$ ipython --no-banner

In [1]: import numpy as np

In [2]: np.set_printoptions(precision=2, suppress=True, linewidth=160, floatmode="fixed")

In [3]: data = np.loadtxt("a.csv", delimiter=",")

In [4]: data.round(2) + 0
Out[4]: 
array([[ 0.80,  0.06,  0.03, -0.08, -0.24,  0.14, -0.13,  0.14,  0.13, -0.12,  0.09],
       [ 0.06,  0.83,  0.10, -0.10,  0.18,  0.16,  0.00, -0.03, -0.24, -0.04,  0.05],
       [ 0.03,  0.10,  0.88,  0.11, -0.10, -0.10,  0.05,  0.03,  0.05,  0.14, -0.18],
       [-0.08, -0.10,  0.11,  0.87,  0.03,  0.16, -0.08,  0.03, -0.06, -0.14,  0.15],
       [-0.24,  0.18, -0.10,  0.03,  0.54,  0.12, -0.12,  0.25,  0.18,  0.04, -0.14],
       [ 0.14,  0.16, -0.10,  0.16,  0.12,  0.54,  0.13, -0.20,  0.29,  0.05,  0.05],
       [-0.13,  0.00,  0.05, -0.08, -0.12,  0.13,  0.90,  0.09,  0.04, -0.10,  0.08],
       [ 0.14, -0.03,  0.03,  0.03,  0.25, -0.20,  0.09,  0.81,  0.03, -0.03,  0.11],
       [ 0.13, -0.24,  0.05, -0.06,  0.18,  0.29,  0.04,  0.03,  0.53,  0.12, -0.18],
       [-0.12, -0.04,  0.14, -0.14,  0.04,  0.05, -0.10, -0.03,  0.12,  0.74,  0.32],
       [ 0.09,  0.05, -0.18,  0.15, -0.14,  0.05,  0.08,  0.11, -0.18,  0.32,  0.55]])

In [5]: left, s, Vt = np.linalg.svd(data)

In [6]: evecs = Vt[:(s > 1e-8).sum()]

In [7]: rng = np.random.default_rng(762)

In [8]: x = data[7] + 3 * data[5] + rng.integers(2) * np.eye(11)[9]

In [9]: x
Out[9]: array([ 0.55,  0.46, -0.28,  0.52,  0.62,  1.42,  0.49,  0.20,  0.91,  0.11,  0.27])

In [10]: np.diag(evecs.T @ evecs)
Out[10]: array([0.80, 0.83, 0.88, 0.87, 0.54, 0.54, 0.90, 0.81, 0.53, 0.74, 0.55])

In [11]: np.allclose(evecs.T @ evecs @ x, x)
Out[11]: True

In [12]: round(np.linalg.norm(x - evecs.T @ evecs @ x), 2)
Out[12]: np.float64(0.0)
